$ python -q
>>> import numpy as np
>>> import numpy.linalg as la
>>> np.set_printoptions(precision=2, suppress=True, linewidth=140)
>>> rd = lambda a: np.round(a, 2) + 0
>>> m1 = np.loadtxt("w.csv", delimiter=",")
>>> m1
array([[70., 15., 37.],
       [15., 36., 20.],
       [37., 20., 43.]])
>>> rng = np.random.default_rng(82)
>>> idx = rng.permutation(3)
>>> idx
array([1, 2, 0])
>>> other = m1[idx][:, idx]
>>> rd(np.sort(np.abs(la.eigvals(other))))
array([ 13.29,  31.47, 104.24])
>>> rd(la.det(other)), rd(la.det(m1[idx]))
(np.float64(43601.0), np.float64(43601.0))
>>> K = np.load("block8.npy")
>>> K
array([[  3,   5,   0,   2,   4,  -1,   4],
       [ -2,   0,   0,  -2,  -5,   3,  -5],
       [ -4,   4,   2,  -4,   3,   5,  -3],
       [  1,   3,  -5,   2,  -2,   1,   5],
       [  5,   2,   0,   4,  -4,   2,   2],
       [ -3,   5,   0,  -4, -11,   8, -11]])
>>> Uu, sigma, vt = la.svd(K)
>>> np.argmax(sigma[:-1] / (sigma[1:] + 1e-6)) + 1
np.int64(5)
>>> rd(sigma)
array([21.73, 11.73,  9.11,  5.31,  2.48,  0.  ])
>>> other = Uu[:, :5] @ np.diag(sigma[:5]) @ vt[:5]
>>> la.matrix_rank(other)
np.int64(5)
>>> rd(la.norm(K - other) / la.norm(K))
np.float64(0.0)
>>> rd(np.abs(K - other).max())
np.float64(0.0)
>>> la.cond(K) > 100
np.True_
>>> rd(la.norm(K, 2) / la.norm(K))
np.float64(0.81)
>>> la.matrix_rank(K, rtol=0.1)
np.int64(5)
>>> r0 = np.array([0, 0, 2])
>>> np.polyval(r0, K[0])
array([2, 2, 2, 2, 2, 2, 2])
>>> np.cross(K[0, :3], K[2, :3])
array([10, -6, 32])
>>> np.abs(np.diag(la.qr(K)[1])) > 1e-9
array([ True,  True,  True,  True,  True, False])
>>> np.allclose(K[:-1].T @ la.lstsq(K[:-1].T, K[-1])[0], K[-1])
True
>>> rd(K @ la.pinv(K) @ K)
array([[  3.,   5.,   0.,   2.,   4.,  -1.,   4.],
       [ -2.,   0.,   0.,  -2.,  -5.,   3.,  -5.],
       [ -4.,   4.,   2.,  -4.,   3.,   5.,  -3.],
       [  1.,   3.,  -5.,   2.,  -2.,   1.,   5.],
       [  5.,   2.,   0.,   4.,  -4.,   2.,   2.],
       [ -3.,   5.,   0.,  -4., -11.,   8., -11.]])
>>> feats = np.load("m.npy")
>>> feats
array([[-21,   1,  -3],
       [  0,  -3,  -3],
       [  1,   0,  22]])
>>> theta = np.radians(15)
>>> R = np.eye(3)
>>> R[2, 2] = R[0, 0] = np.cos(theta)
>>> R[2, 0], R[0, 2] = -np.sin(theta), np.sin(theta)
>>> rd(R)
array([[ 0.97,  0.  ,  0.26],
       [ 0.  ,  1.  ,  0.  ],
       [-0.26,  0.  ,  0.97]])
>>> other = feats @ R.T
>>> np.allclose(la.norm(feats, axis=1), la.norm(other, axis=1))
True
>>> rd(la.det(R)), rd(np.trace(R))
(np.float64(1.0), np.float64(2.93))
>>> M = np.loadtxt("dump.csv", delimiter=",")
>>> M
array([[ 2., -3.,  5.,  8., -4.],
       [-3.,  1.,  5., -4.,  2.],
       [ 3., -4.,  4.,  8., -4.]])
>>> r0, g = M[1], M[0]
>>> r0 @ g
np.float64(-24.0)
>>> r0 @ r0
np.float64(55.0)
>>> p = (r0 @ g) / (r0 @ r0) * r0
>>> la.matrix_rank(np.outer(r0, g))
np.int64(1)
>>> rd(p)
array([ 1.31, -0.44, -2.18,  1.75, -0.87])
>>> np.outer(r0, g)
array([[ -6.,   9., -15., -24.,  12.],
       [  2.,  -3.,   5.,   8.,  -4.],
       [ 10., -15.,  25.,  40., -20.],
       [ -8.,  12., -20., -32.,  16.],
       [  4.,  -6.,  10.,  16.,  -8.]])
>>> rd((g - p) @ r0)
np.float64(0.0)
>>> rd(la.norm(r0 + g) ** 2 + la.norm(r0 - g) ** 2)
np.float64(346.0)
>>> x = np.array([8, 6, -6, -5, -4])
>>> a = np.maximum(M @ x, 0)
>>> np.tanh(M @ x)
array([-1., -1., -1.])
>>> M.T @ a
array([0., 0., 0., 0., 0.])
>>> np.maximum(M @ x, 0) - np.maximum(-M @ x, 0)
array([-56., -36., -48.])
>>> other = M + rng.integers(-2, 3, (3, 2)) @ rng.integers(-2, 3, (2, 5))
>>> other
array([[ 1., -7.,  5.,  8.,  0.],
       [ 0.,  3., 10.,  1.,  0.],
       [ 3., -8.,  6., 10.,  0.]])
>>> other - M
array([[-1., -4.,  0.,  0.,  4.],
       [ 3.,  2.,  5.,  5., -2.],
       [ 0., -4.,  2.,  2.,  4.]])
>>> rd(la.svd(other - M, compute_uv=False))
array([8.92, 7.78, 0.  ])
>>> G = other.T @ other
>>> np.diag(G)
array([ 10., 122., 161., 165.,   0.])
>>> G
array([[  10.,  -31.,   23.,   38.,    0.],
       [ -31.,  122.,  -53., -133.,    0.],
       [  23.,  -53.,  161.,  110.,    0.],
       [  38., -133.,  110.,  165.,    0.],
       [   0.,    0.,    0.,    0.,    0.]])
>>> other = M / np.sqrt((M ** 2).mean(axis=1, keepdims=True))
>>> rd(other[0])
array([ 0.41, -0.62,  1.03,  1.65, -0.82])
>>> la.matrix_rank(M - M.mean(axis=1, keepdims=True))
np.int64(3)
>>> la.matrix_rank(other) == la.matrix_rank(M)
np.True_
>>> W0 = np.load("mat.npy")
>>> W0
array([[ 0.3,  0.8, -0.7,  1. ],
       [ 0.7, -2.2,  0. , -0.4],
       [-0.5, -0.6, -0.1,  1.2],
       [-0.9,  0.4, -1. , -1.5],
       [ 1.2, -0.1, -0.7,  0.9]])
>>> Q, R = la.qr(W0)
>>> rd(R)
array([[-1.75,  0.84,  0.06, -1.05],
       [ 0.  ,  2.3 , -0.38,  0.5 ],
       [ 0.  ,  0.  ,  1.36,  0.22],
       [ 0.  ,  0.  ,  0.  ,  2.06]])
>>> rd(abs(R[0, 0])), rd(la.norm(W0[:, 0]))
(np.float64(1.75), np.float64(1.75))
>>> rd(np.abs(np.diag(R)))
array([1.75, 2.3 , 1.36, 2.06])
